$ ipython --no-banner

In [1]: import numpy as np

In [2]: from numpy import linalg as LA

In [3]: np.set_printoptions(suppress=True, linewidth=160)

In [4]: m1 = np.load("m.npy")

In [5]: m1
Out[5]: 
array([[2, 0, 0],
       [2, 1, 2],
       [1, 2, 3]])

In [6]: rng = np.random.default_rng(192849)

In [7]: labels = rng.permutation(3)

In [8]: B = m1[:, labels] * rng.choice([-1, 1], 3)

In [9]: B
Out[9]: 
array([[ 0,  0, -2],
       [ 2, -1, -2],
       [ 3, -2, -1]])

In [10]: Uu, _, vt = LA.svd(m1.T @ B)

In [11]: labels
Out[11]: array([2, 1, 0])

In [12]: np.round(Uu @ vt, 2) + 0
Out[12]: 
array([[ 0.,  0., -1.],
       [ 0., -1.,  0.],
       [ 1.,  0.,  0.]])

In [13]: np.round(LA.lstsq(m1, B)[0], 2) + 0
Out[13]: 
array([[ 0.,  0., -1.],
       [ 0., -1.,  0.],
       [ 1.,  0.,  0.]])

In [14]: x = np.array([3, -1, 1])

In [15]: (B @ x).argmax()
Out[15]: np.int64(2)

In [16]: np.sign((B @ x).round(6))
Out[16]: array([-1,  1,  1])

In [17]: B @ (2 * x)
Out[17]: array([-4, 10, 20])

In [18]: B @ x
Out[18]: array([-2,  5, 10])

In [19]: x = np.array([3, 3, 3])

In [20]: rhs = m1 @ x

In [21]: rhs
Out[21]: array([ 6, 15, 18])

In [22]: np.round(LA.solve(m1.T, m1[2]), 2)
Out[22]: array([0., 0., 1.])

In [23]: np.round(LA.solve(m1, 3 * rhs), 2)
Out[23]: array([9., 9., 9.])

In [24]: np.round(LA.solve(m1, rhs), 2)
Out[24]: array([3., 3., 3.])

In [25]: Uu, s, vt = LA.svd(m1)

In [26]: np.argmax(s[:-1] / (s[1:] + 1e-6)) + 1
Out[26]: np.int64(2)

In [27]: B = Uu[:, :2] @ np.diag(s[:2]) @ vt[:2]

In [28]: round(LA.norm(m1 - B, 2), 2), np.round(s[2], 2)
Out[28]: (np.float64(0.2), np.float64(0.2))

In [29]: LA.matrix_rank(m1, rtol=0.05)
Out[29]: np.int64(2)

In [30]: B.round(2)
Out[30]: 
array([[ 1.99, -0.09,  0.06],
       [ 2.01,  1.12,  1.92],
       [ 1.  ,  1.92,  3.05]])

In [31]: np.round(np.abs(m1 - B).max(), 2)
Out[31]: np.float64(0.12)

In [32]: r0 = np.array([6, 7, 9])

In [33]: B = m1 + np.outer(r0, np.eye(3)[1])

In [34]: B
Out[34]: 
array([[ 2.,  6.,  0.],
       [ 2.,  8.,  2.],
       [ 1., 11.,  3.]])

In [35]: LA.matrix_rank(LA.inv(B) - LA.inv(m1), tol=1e-8)
Out[35]: np.int64(1)

In [36]: round(float(LA.det(B) / LA.det(m1)), 2), np.round(1 + LA.solve(m1, r0)[1], 2)
Out[36]: (10.0, np.float64(10.0))

In [37]: B = np.array([[0, 0], [2, 0], [1, 0], [0, 2]])

In [38]: basis = np.array([[0, 3, 1, 2], [0, 4, 0, 1]])

In [39]: K = B @ basis

In [40]: K
Out[40]: 
array([[0, 0, 0, 0],
       [0, 6, 2, 4],
       [0, 3, 1, 2],
       [0, 8, 0, 2]])

In [41]: # looks like rank 2

In [42]: def softmax(z):
    ...:     e = np.exp(z - z.max(axis=-1, keepdims=True))
    ...:     return e / e.sum(axis=-1, keepdims=True)
    ...: 

In [43]: np.round(softmax(K[3]), 2) + 0
Out[43]: array([0., 1., 0., 0.])

In [44]: np.round(softmax(K).sum(axis=1), 2)
Out[44]: array([1., 1., 1., 1.])

In [45]: S = K @ K.T / np.sqrt(4)

In [46]: softmax(S).round(6).argmax(axis=1)
Out[46]: array([0, 1, 1, 3])

In [47]: np.round(softmax(S), 2) + 0
Out[47]: 
array([[0.25, 0.25, 0.25, 0.25],
       [0.  , 0.5 , 0.  , 0.5 ],
       [0.  , 0.5 , 0.  , 0.5 ],
       [0.  , 0.  , 0.  , 1.  ]])

In [48]: feats = np.loadtxt("a.csv", delimiter=",")

In [49]: feats.round(2)
Out[49]: 
array([[ -4.31,   5.12, -18.85],
       [ -8.48,   0.57, -18.1 ],
       [-14.9 , -11.66,  -6.49],
       [  0.97,   9.7 , -17.46],
       [  7.11,  13.55, -12.88],
       [  1.94,  -7.31,  18.51],
       [ 14.2 ,  14.08,   0.23],
       [  8.78,  14.25, -10.94],
       [ -1.97,   7.29, -18.52],
       [ 13.  ,   6.03,  13.95]])

In [50]: np.round(LA.norm(feats) ** 2 / LA.norm(feats, 2) ** 2, 2)
Out[50]: np.float64(1.58)

In [51]: round(feats[6] @ feats[8], 2)
Out[51]: np.float64(70.5)

In [52]: np.round(LA.norm(feats[6] - feats[8]), 2)
Out[52]: np.float64(25.67)

In [53]: round(LA.norm(feats, 1), 2), np.round(LA.norm(feats, np.inf), 2)
Out[53]: (np.float64(135.94), np.float64(33.98))

In [54]: round(LA.norm(feats, 2), 2)
Out[54]: np.float64(50.32)

In [55]: Uu, s, vt = LA.svd(feats)

In [56]: np.argmax(s[:-1] / (s[1:] + 1e-6)) + 1
Out[56]: np.int64(2)

In [57]: B = Uu[:, :2] @ np.diag(s[:2]) @ vt[:2]

In [58]: LA.matrix_rank(feats, rtol=0.05)
Out[58]: np.int64(2)

In [59]: round(LA.norm(feats - B, 2), 2), round(s[2], 2)
Out[59]: (np.float64(0.0), np.float64(0.0))

In [60]: round(float(np.trace(LA.pinv(feats) @ feats)), 2)
Out[60]: 2.0

In [61]: np.abs(np.diag(LA.qr(feats)[1])) > 1e-9
Out[61]: array([ True,  True, False])

In [62]: B = np.array([[0, 1, 0], [0, 2, 1], [1, 1, 0]])

In [63]: LA.matrix_rank(np.vstack([feats, B.T]))
Out[63]: np.int64(3)

In [64]: np.round(np.einsum("ij->j", feats), 2)
Out[64]: array([ 16.35,  51.62, -70.56])

In [65]: np.round(np.einsum("ij,ij->i", feats, feats), 2)
Out[65]: array([400., 400., 400., 400., 400., 400., 400., 400., 400., 400.])

In [66]: np.round(np.einsum("ik,kj->ij", feats, B), 2)
Out[66]: 
array([[-18.85, -12.93,   5.12],
       [-18.1 , -25.44,   0.57],
       [ -6.49, -44.7 , -11.66],
       [-17.46,   2.9 ,   9.7 ],
       [-12.88,  21.32,  13.55],
       [ 18.51,   5.83,  -7.31],
       [  0.23,  42.6 ,  14.08],
       [-10.94,  26.35,  14.25],
       [-18.52,  -5.9 ,   7.29],
       [ 13.95,  39.01,   6.03]])

In [67]: np.vstack([feats, B.T]).shape
Out[67]: (13, 3)

In [68]: E = np.load("run14.npy")

In [69]: E
Out[69]: 
array([[ 0.53,  0.99,  0.86],
       [-0.11,  1.29,  0.58],
       [ 0.71,  1.49,  0.98],
       [ 0.28,  0.78,  0.62],
       [ 0.75,  2.28,  1.44],
       [ 0.09,  2.45,  2.55],
       [ 0.36,  0.78,  0.57],
       [ 0.97,  2.24,  1.61],
       [ 1.38,  2.69,  2.29],
       [ 0.9 ,  1.33,  0.93],
       [ 0.36,  1.28,  0.29],
       [ 0.49,  0.88,  0.91]])

In [70]: Uu, s, vt = LA.svd(E, full_matrices=False)

In [71]: np.round(np.abs(vt[0]), 2)
Out[71]: array([0.27, 0.76, 0.59])

In [72]: Uu.shape, s.shape, vt.shape
Out[72]: ((12, 3), (3,), (3, 3))

In [73]: np.round(Uu.T @ E @ vt.T, 2) + 0
Out[73]: 
array([[7.61, 0.  , 0.  ],
       [0.  , 1.24, 0.  ],
       [0.  , 0.  , 0.86]])

In [74]: s.round(2)
Out[74]: array([7.61, 1.24, 0.86])

In [75]: x = np.array([7, 6, 2])

In [76]: rhs = E @ x

In [77]: np.round(LA.pinv(E) @ E, 2) + 0
Out[77]: 
array([[1., 0., 0.],
       [0., 1., 0.],
       [0., 0., 1.]])

In [78]: rhs = rhs + 0.02 * rng.normal(size=12)

In [79]: rhs.round(2)
Out[79]: array([11.36,  8.12, 15.87,  7.87, 21.79, 20.45,  8.34, 23.46, 30.35, 16.13, 10.79, 10.51])

In [80]: beta, *_ = LA.lstsq(E, rhs)

In [81]: np.round(E.T @ (rhs - E @ beta), 2) + 0
Out[81]: array([0., 0., 0.])

In [82]: round(LA.norm(rhs - E @ beta), 2)
Out[82]: np.float64(0.05)

In [83]: beta.round()
Out[83]: array([7., 6., 2.])

In [84]: beta.round(2)
Out[84]: array([6.98, 6.  , 2.  ])
